$ ipython --no-banner

In [1]: import numpy as np

In [2]: from numpy import linalg as LA

In [3]: np.set_printoptions(precision=3, suppress=True, linewidth=120, floatmode="fixed")

In [4]: feats = np.array([[1, 0, 0, 0, 0, 0],
   ...:     [2, 2, 0, 0, 0, 0],
   ...:     [1, -1, 0, 0, 0, 0],
   ...:     [1, 0, 1, 2, 0, 0],
   ...:     [1, 0, 1, 1, -1, 0],
   ...:     [0, 2, -2, -2, 0, 0]])

In [5]: print(np.trace(feats))
4

In [6]: print(feats @ feats)
[[ 1  0  0  0  0  0]
 [ 6  4  0  0  0  0]
 [-1 -2  0  0  0  0]
 [ 4 -1  2  4  0  0]
 [ 2 -1  0  1  1  0]
 [ 0  6 -2 -4  0  0]]

In [7]: print(np.allclose(feats @ feats.T, feats.T @ feats))
False

In [8]: print((feats - feats.T) / 2)
[[ 0.000 -1.000 -0.500 -0.500 -0.500  0.000]
 [ 1.000  0.000  0.500  0.000  0.000 -1.000]
 [ 0.500 -0.500  0.000 -0.500 -0.500  1.000]
 [ 0.500  0.000  0.500  0.000 -0.500  1.000]
 [ 0.500  0.000  0.500  0.500  0.000  0.000]
 [ 0.000  1.000 -1.000 -1.000  0.000  0.000]]

In [9]: print(np.sort(np.abs(LA.eigvals(feats))))
[0.000 0.000 1.000 1.000 2.000 2.000]

In [10]: left, s, Vh = LA.svd(feats, full_matrices=False)

In [11]: print(np.round(np.sqrt((s ** 2).sum()), 3), round(float(LA.norm(feats)), 3))
5.745 5.745

In [12]: print(np.allclose(left * s @ Vh, feats))
True

In [13]: print(s)
[4.300 3.363 1.459 0.925 0.470 0.000]

In [14]: print((s > 1e-8).sum())
5

In [15]: print(np.round(left.T @ feats @ Vh.T, 3) + 0)
[[4.300 0.000 0.000 0.000 0.000 0.000]
 [0.000 3.363 0.000 0.000 0.000 0.000]
 [0.000 0.000 1.459 0.000 0.000 0.000]
 [0.000 0.000 0.000 0.925 0.000 0.000]
 [0.000 0.000 0.000 0.000 0.470 0.000]
 [0.000 0.000 0.000 0.000 0.000 0.000]]

In [16]: print(np.abs(Vh[0]))
[0.172 0.460 0.555 0.666 0.080 0.000]

In [17]: print(s / s[0])
[1.000 0.782 0.339 0.215 0.109 0.000]

In [18]: print(np.round(left.T @ left, 3) + 0)
[[1.000 0.000 0.000 0.000 0.000 0.000]
 [0.000 1.000 0.000 0.000 0.000 0.000]
 [0.000 0.000 1.000 0.000 0.000 0.000]
 [0.000 0.000 0.000 1.000 0.000 0.000]
 [0.000 0.000 0.000 0.000 1.000 0.000]
 [0.000 0.000 0.000 0.000 0.000 1.000]]

In [19]: print(np.abs(left[:, 0]).round(6).argmax())
5

In [20]: print(np.round(Vh @ Vh.T, 3) + 0)
[[1.000 0.000 0.000 0.000 0.000 0.000]
 [0.000 1.000 0.000 0.000 0.000 0.000]
 [0.000 0.000 1.000 0.000 0.000 0.000]
 [0.000 0.000 0.000 1.000 0.000 0.000]
 [0.000 0.000 0.000 0.000 1.000 0.000]
 [0.000 0.000 0.000 0.000 0.000 1.000]]

In [21]: cov = feats.T @ feats

In [22]: print(LA.eigvalsh(cov)[::-1])
[18.488 11.308  2.128  0.855  0.221  0.000]

In [23]: print(np.diag(cov))
[8 9 6 9 1 0]

In [24]: print(LA.matrix_rank(cov))
5

In [25]: print(cov)
[[ 8  3  2  3 -1  0]
 [ 3  9 -4 -4  0  0]
 [ 2 -4  6  7 -1  0]
 [ 3 -4  7  9 -1  0]
 [-1  0 -1 -1  1  0]
 [ 0  0  0  0  0  0]]

In [26]: print(np.trace(cov), (feats ** 2).sum())
33 33

In [27]: print(LA.svd(feats, compute_uv=False) ** 2)
[18.488 11.308  2.128  0.855  0.221  0.000]

In [28]: rank = LA.matrix_rank(cov)

In [29]: print(rank)
5

In [30]: null = LA.svd(cov)[2][rank:].T

In [31]: print(null.shape)
(6, 1)

In [32]: print([int(LA.matrix_rank(cov[:, :j + 1])) for j in range(6)])
[1, 2, 3, 4, 5, 5]

In [33]: print(np.allclose(cov @ null, 0))
True

In [34]: print(null[:, 0] / null[np.abs(null[:, 0]).round(6).argmax(), 0])
[0.000 0.000 0.000 0.000 0.000 1.000]

In [35]: print(cov @ null)
[[0.000]
 [0.000]
 [0.000]
 [0.000]
 [0.000]
 [0.000]]

In [36]: out = feats[0, 0] * feats[1:] - np.outer(feats[1:, 0], feats[0])

In [37]: print(out)
[[ 0  2  0  0  0  0]
 [ 0 -1  0  0  0  0]
 [ 0  0  1  2  0  0]
 [ 0  0  1  1 -1  0]
 [ 0  2 -2 -2  0  0]]

In [38]: print(np.flatnonzero(~out.round(6).any(axis=1)))
[]

In [39]: X = np.loadtxt("layer19.csv", delimiter=",")

In [40]: print(X)
[[  0.000   0.000   0.000   0.000]
 [  1.000   1.000   5.000   4.000]
 [  0.000   0.000   0.000   0.000]
 [ -2.000  -2.000 -10.000  -8.000]
 [  3.000   3.000  15.000  12.000]
 [  4.000   4.000  20.000  16.000]
 [ -5.000  -5.000 -25.000 -20.000]]

In [41]: theta = np.radians(120)

In [42]: R = np.eye(4)

In [43]: R[0, 0] = R[1, 1] = np.cos(theta)

In [44]: R[0, 1], R[1, 0] = -np.sin(theta), np.sin(theta)

In [45]: print(R)
[[-0.500 -0.866  0.000  0.000]
 [ 0.866 -0.500  0.000  0.000]
 [ 0.000  0.000  1.000  0.000]
 [ 0.000  0.000  0.000  1.000]]

In [46]: out = X @ R.T

In [47]: print(out)
[[  0.000   0.000   0.000   0.000]
 [ -1.366   0.366   5.000   4.000]
 [  0.000   0.000   0.000   0.000]
 [  2.732  -0.732 -10.000  -8.000]
 [ -4.098   1.098  15.000  12.000]
 [ -5.464   1.464  20.000  16.000]
 [  6.830  -1.830 -25.000 -20.000]]

In [48]: print(np.abs(out - X).max(axis=0))
[11.830  3.170  0.000  0.000]

In [49]: print(np.round(LA.svd(X, compute_uv=False), 3) + 0, np.round(LA.svd(out, compute_uv=False), 3) + 0)
[48.631  0.000  0.000  0.000] [48.631  0.000  0.000  0.000]
